In [1]: import numpy as np

In [2]: np.set_printoptions(precision=3, suppress=True, linewidth=200)

In [3]: Y = np.array([[1, -3], [-3, -2]])

In [4]: feats = np.kron(np.eye(2, dtype=int), Y)

In [5]: feats
Out[5]: 
array([[ 1, -3,  0,  0],
       [-3, -2,  0,  0],
       [ 0,  0,  1, -3],
       [ 0,  0, -3, -2]])

In [6]: O, R = np.linalg.qr(feats)

In [7]: R
Out[7]: 
array([[-3.162, -0.949,  0.   ,  0.   ],
       [ 0.   , -3.479,  0.   ,  0.   ],
       [ 0.   ,  0.   , -3.162, -0.949],
       [ 0.   ,  0.   ,  0.   , -3.479]])

In [8]: O.shape, R.shape
Out[8]: ((4, 4), (4, 4))

In [9]: np.round(O.T @ O, 3) + 0
Out[9]: 
array([[1., 0., 0., 0.],
       [0., 1., 0., 0.],
       [0., 0., 1., 0.],
       [0., 0., 0., 1.]])

In [10]: np.round(abs(R[0, 0]), 3), round(np.linalg.norm(feats[:, 0]), 3)
Out[10]: (np.float64(3.162), np.float64(3.162))

In [11]: O
Out[11]: 
array([[-0.316,  0.949,  0.   ,  0.   ],
       [ 0.949,  0.316,  0.   ,  0.   ],
       [-0.   , -0.   , -0.316,  0.949],
       [-0.   , -0.   ,  0.949,  0.316]])

In [12]: np.abs(np.diag(R))
Out[12]: array([3.162, 3.479, 3.162, 3.479])

In [13]: x = np.array([0, 7, 5, 4])

In [14]: np.round(O.T @ (O @ x), 3) + 0
Out[14]: array([0., 7., 5., 4.])

In [15]: round(float(np.linalg.det(O)), 3)
Out[15]: 1.0

In [16]: 4 - np.linalg.matrix_rank(O - np.eye(4), tol=1e-8)
Out[16]: np.int64(2)

In [17]: [p for p in range(1, 25) if np.allclose(np.linalg.matrix_power(O, p), np.eye(4))]
Out[17]: [2, 4, 6, 8, 10, 12, 14, 16, 18, 20, 22, 24]

In [18]: np.linalg.inv(O)
Out[18]: 
array([[-0.316,  0.949,  0.   ,  0.   ],
       [ 0.949,  0.316,  0.   ,  0.   ],
       [ 0.   ,  0.   , -0.316,  0.949],
       [ 0.   ,  0.   ,  0.949,  0.316]])

In [19]: P = np.triu(np.array([[0, 3, 1, 2], [0, 0, 1, 0], [3, 2, 3, 3], [2, 1, 2, 2]]), 1) + np.eye(4)

In [20]: Y = P @ feats @ np.linalg.inv(P)

In [21]: P @ feats - feats @ P
Out[21]: 
array([[-9., -9., -3., -9.],
       [ 0.,  9.,  6.,  3.],
       [ 0.,  0., -9., -9.],
       [ 0.,  0.,  0.,  9.]])

In [22]: np.linalg.matrix_rank(Y)
Out[22]: np.int64(4)

In [23]: np.poly(Y)
Out[23]: array([  1.,   2., -21., -22., 121.])

In [24]: F = np.loadtxt("test7.csv", delimiter=",")

In [25]: F
Out[25]: 
array([[ 0.397,  0.079, -0.238, -0.238,  0.079, -0.238, -0.238],
       [ 0.079,  0.016, -0.048, -0.048,  0.016, -0.048, -0.048],
       [-0.238, -0.048,  0.143,  0.143, -0.048,  0.143,  0.143],
       [-0.238, -0.048,  0.143,  0.143, -0.048,  0.143,  0.143],
       [ 0.079,  0.016, -0.048, -0.048,  0.016, -0.048, -0.048],
       [-0.238, -0.048,  0.143,  0.143, -0.048,  0.143,  0.143],
       [-0.238, -0.048,  0.143,  0.143, -0.048,  0.143,  0.143]])

In [26]: np.linalg.norm(F, axis=0)
Out[26]: array([0.63 , 0.126, 0.378, 0.378, 0.126, 0.378, 0.378])

In [27]: np.round(np.linalg.norm(F, 1), 3), round(np.linalg.norm(F, np.inf), 3)
Out[27]: (np.float64(1.508), np.float64(1.508))

In [28]: np.linalg.norm(F, axis=1)
Out[28]: array([0.63 , 0.126, 0.378, 0.378, 0.126, 0.378, 0.378])

In [29]: np.round(np.linalg.norm(F, 2), 3)
Out[29]: np.float64(1.0)

In [30]: round(float(np.linalg.norm(F[2], 1)), 3), np.round(np.linalg.norm(F[2], np.inf), 3)
Out[30]: (0.905, np.float64(0.238))

In [31]: np.round(np.linalg.norm(F[2] - F[5]), 3)
Out[31]: np.float64(0.0)

In [32]: round(np.linalg.norm(F, 2) / np.linalg.norm(F), 3)
Out[32]: np.float64(1.0)

In [33]: mat = np.load("case14.npy")

In [34]: mat
Out[34]: 
array([[ 0,  0,  0],
       [-6,  0,  2],
       [ 6,  0, -2],
       [ 9,  0, -3]])

In [35]: U, s, Vt = np.linalg.svd(mat)

In [36]: V = Vt[:(s > 1e-8).sum()]

In [37]: rng = np.random.default_rng(3008)

In [38]: x = mat[1] + 3 * mat[0] + rng.integers(2) * np.eye(3)[2]

In [39]: x
Out[39]: array([-6.,  0.,  3.])

In [40]: V.T @ V
Out[40]: 
array([[ 0.9,  0. , -0.3],
       [ 0. ,  0. ,  0. ],
       [-0.3,  0. ,  0.1]])

In [41]: np.allclose(V.T @ V @ x, x)
Out[41]: False

In [42]: rank = np.linalg.matrix_rank(mat)

In [43]: rank
Out[43]: np.int64(1)

In [44]: null = np.linalg.svd(mat)[2][rank:].T

In [45]: null @ null.T
Out[45]: 
array([[0.1, 0. , 0.3],
       [0. , 1. , 0. ],
       [0.3, 0. , 0.9]])

In [46]: [int(np.linalg.matrix_rank(np.delete(mat, i, axis=0))) for i in range(4)]
Out[46]: [1, 1, 1, 1]

In [47]: [int(np.linalg.matrix_rank(mat[:i])) for i in range(1, len(mat) + 1)]
Out[47]: [0, 1, 1, 1]

In [48]: np.allclose(mat @ null, 0)
Out[48]: True

In [49]: np.argsort(-np.linalg.norm(mat, axis=0).round(6), kind="stable")[:3]
Out[49]: array([0, 2, 1])

In [50]: np.linalg.cond(mat) > 100
Out[50]: np.True_

In [51]: U, s, Vt = np.linalg.svd(mat)

In [52]: s.round(3) + 0
Out[52]: array([13.038,  0.   ,  0.   ])

In [53]: Y = U[:, :1] @ np.diag(s[:1]) @ Vt[:1]

In [54]: Y
Out[54]: 
array([[ 0.,  0.,  0.],
       [-6.,  0.,  2.],
       [ 6.,  0., -2.],
       [ 9.,  0., -3.]])

In [55]: round(float(np.linalg.norm(mat - Y, 2)), 3), np.round(s[1], 3)
Out[55]: (0.0, np.float64(0.0))

In [56]: np.round(np.linalg.norm(mat - Y) / np.linalg.norm(mat), 3)
Out[56]: np.float64(0.0)

In [57]: round(float(np.abs(mat - Y).max()), 3)
Out[57]: 0.0

In [58]: np.linalg.matrix_rank(mat, rtol=0.05)
Out[58]: np.int64(1)

In [59]: X = (rng.random((4, 4)) < 0.3) + np.eye(4)

In [60]: X /= X.sum(axis=1, keepdims=True)

In [61]: X
Out[61]: 
array([[0.5 , 0.  , 0.  , 0.5 ],
       [0.  , 1.  , 0.  , 0.  ],
       [0.25, 0.25, 0.5 , 0.  ],
       [0.5 , 0.  , 0.  , 0.5 ]])

In [62]: Y = np.array([[9, 1], [2, 4]])

In [63]: basis = np.kron(Y, X)

In [64]: basis.shape
Out[64]: (8, 8)

In [65]: round(np.linalg.norm(basis, 2), 3), round(np.linalg.norm(Y, 2) * np.linalg.norm(X, 2), 3)
Out[65]: (np.float64(10.007), np.float64(10.007))

In [66]: s = 10 * 0.7 ** np.arange(3)

In [67]: W0 = rng.normal(size=(26, 3)) * rng.permutation(s)

In [68]: W0
Out[68]: 
array([[ -5.342,  -3.235,  -5.371],
       [  1.587,   1.04 ,  13.396],
       [ -5.569, -10.501,  -5.396],
       [ 15.951, -12.253,   3.08 ],
       [ -3.173,  21.382,   2.927],
       [ -2.523,  -3.503,   3.134],
       [  4.666,   9.828,   1.621],
       [ -1.252, -26.045,   0.605],
       [ -7.154,  14.834,  -1.385],
       [ -4.6  , -10.041,   1.95 ],
       [ -4.941,  -1.977,  -4.006],
       [-11.903, -13.142,   2.859],
       [ -6.538,  14.365,  12.349],
       [ -1.785,  18.084,   0.613],
       [ -0.548,   4.212,   2.983],
       [ -1.257,  -3.599,  -0.075],
       [  1.38 ,  13.982,   5.774],
       [ -0.933,  -0.684,  -6.039],
       [ 13.121,   2.382,   0.292],
       [ -1.613, -22.458,   3.935],
       [  4.076,   5.06 ,   0.709],
       [ -5.46 ,   8.144,   1.089],
       [ -3.438,  -8.556,   6.735],
       [ 11.958,  -4.508,   6.894],
       [ -5.11 ,  13.76 ,  -3.269],
       [ -6.324,  -6.519,  -5.831]])

In [69]: Xs = W0 - W0.mean(axis=0)

In [70]: V = np.linalg.svd(Xs)[2][:1]

In [71]: Y = Xs - Xs @ V.T @ V

In [72]: np.linalg.norm(Y, axis=1).round(6).argmax()
Out[72]: np.int64(3)

In [73]: Y = np.array([[-3, -2], [-3, 3]])

In [74]: M = np.kron(np.eye(2, dtype=int), Y)

In [75]: M
Out[75]: 
array([[-3, -2,  0,  0],
       [-3,  3,  0,  0],
       [ 0,  0, -3, -2],
       [ 0,  0, -3,  3]])

In [76]: np.sort(np.linalg.eigvals(M).real)
Out[76]: array([-3.873, -3.873,  3.873,  3.873])

In [77]: U, s, Vt = np.linalg.svd(M, full_matrices=False)

In [78]: np.allclose(U * s @ Vt, M)
Out[78]: True

In [79]: np.round(U.T @ M @ Vt.T, 3) + 0
Out[79]: 
array([[4.405, 0.   , 0.   , 0.   ],
       [0.   , 4.405, 0.   , 0.   ],
       [0.   , 0.   , 3.405, 0.   ],
       [0.   , 0.   , 0.   , 3.405]])

In [80]: s
Out[80]: array([4.405, 4.405, 3.405, 3.405])

In [81]: U.shape, s.shape, Vt.shape
Out[81]: ((4, 4), (4,), (4, 4))

In [82]: ev, V = np.linalg.eig(M)

In [83]: np.sort(np.linalg.eigvals(M.T))
Out[83]: array([-3.873, -3.873,  3.873,  3.873])

In [84]: np.round(M @ V[:, 0] - ev[0] * V[:, 0], 3) + 0
Out[84]: array([0., 0., 0., 0.])

In [85]: np.round(np.prod(ev), 3)
Out[85]: np.float64(225.0)

In [86]: (M - M.T) / 2
Out[86]: 
array([[ 0. ,  0.5,  0. ,  0. ],
       [-0.5,  0. ,  0. ,  0. ],
       [ 0. ,  0. ,  0. ,  0.5],
       [ 0. ,  0. , -0.5,  0. ]])

In [87]: np.allclose(M, M.T)
Out[87]: False

In [88]: (M + M.T) / 2
Out[88]: 
array([[-3. , -2.5,  0. ,  0. ],
       [-2.5,  3. ,  0. ,  0. ],
       [ 0. ,  0. , -3. , -2.5],
       [ 0. ,  0. , -2.5,  3. ]])

In [89]: assert M == M.T
Traceback (most recent call last):
  Cell In[89], line 1
    assert M == M.T
ValueError: The truth value of an array with more than one element is ambiguous. Use a.any() or a.all()


In [90]: np.linalg.determinant(M)
Traceback (most recent call last):
  Cell In[90], line 1
    np.linalg.determinant(M)
AttributeError: module 'numpy.linalg' has no attribute 'determinant'


In [91]: np.linalg.matrix_power(M, 3)
Out[91]: 
array([[-45, -30,   0,   0],
       [-45,  45,   0,   0],
       [  0,   0, -45, -30],
       [  0,   0, -45,  45]])

In [92]: np.sort(np.abs(np.linalg.eigvals(M)))
Out[92]: array([3.873, 3.873, 3.873, 3.873])

In [93]: arr = -3 * np.eye(3) + np.ones((3, 3))

In [94]: arr
Out[94]: 
array([[-2.,  1.,  1.],
       [ 1., -2.,  1.],
       [ 1.,  1., -2.]])

In [95]: # symmetric, so the eigenvalues are real

In [96]: U, s, Vt = np.linalg.svd(arr)

In [97]: V = Vt[:(s > 1e-8).sum()]

In [98]: x = arr[0] + -2 * arr[2] + rng.integers(2) * np.eye(3)[1]

In [99]: x
Out[99]: array([-4.,  0.,  5.])

In [100]: np.diag(V.T @ V)
Out[100]: array([0.667, 0.667, 0.667])

In [101]: np.linalg.matrix_rank(np.vstack([arr, x]))
Out[101]: np.int64(3)

In [102]: V.T @ V
Out[102]: 
array([[ 0.667, -0.333, -0.333],
       [-0.333,  0.667, -0.333],
       [-0.333, -0.333,  0.667]])

In [103]: A = np.array([[8, 0, 3, 2],
     ...:     [8, 3, -1, 2],
     ...:     [8, 3, -1, 2],
     ...:     [-8, 1, 0, -2],
     ...:     [-12, -2, 2, -3]])

In [104]: # rows 1 and 2 are equal

In [105]: U, s, Vt = np.linalg.svd(A)

In [106]: V = Vt[:(s > 1e-8).sum()]

In [107]: x = A[4] + -3 * A[3] + rng.integers(2) * np.eye(4)[1]

In [108]: x
Out[108]: array([12., -4.,  2.,  3.])

In [109]: np.diag(V.T @ V)
Out[109]: array([0.941, 1.   , 1.   , 0.059])

In [110]: round(float(np.linalg.norm(x - V.T @ V @ x)), 3)
Out[110]: 0.0

In [111]: U, s, Vt = np.linalg.svd(A)

In [112]: np.argmax(s[:-1] / (s[1:] + 1e-6)) + 1
Out[112]: np.int64(3)

In [113]: s.round(3) + 0
Out[113]: array([20.888,  4.546,  2.455,  0.   ])

In [114]: Y = U[:, :3] @ np.diag(s[:3]) @ Vt[:3]

In [115]: np.round(np.abs(A - Y).max(), 3)
Out[115]: np.float64(0.0)

In [116]: round(float(np.linalg.norm(A - Y) / np.linalg.norm(A)), 3)
Out[116]: 0.0

In [117]: np.linalg.matrix_rank(Y)
Out[117]: np.int64(3)

In [118]: round(float(np.linalg.norm(A - Y, 2)), 3), np.round(s[3], 3)
Out[118]: (0.0, np.float64(0.0))

In [119]: Y.round(3) + 0
Out[119]: 
array([[  8.,   0.,   3.,   2.],
       [  8.,   3.,  -1.,   2.],
       [  8.,   3.,  -1.,   2.],
       [ -8.,   1.,   0.,  -2.],
       [-12.,  -2.,   2.,  -3.]])

In [120]: rank = np.linalg.matrix_rank(A)

In [121]: rank
Out[121]: np.int64(3)

In [122]: null = np.linalg.svd(A)[2][rank:].T

In [123]: np.linalg.matrix_rank(A.T @ A), np.linalg.matrix_rank(A @ A.T)
Out[123]: (np.int64(3), np.int64(3))

In [124]: null.shape
Out[124]: (4, 1)

In [125]: np.round(A @ null, 3) + 0
Out[125]: 
array([[0.],
       [0.],
       [0.],
       [0.],
       [0.]])
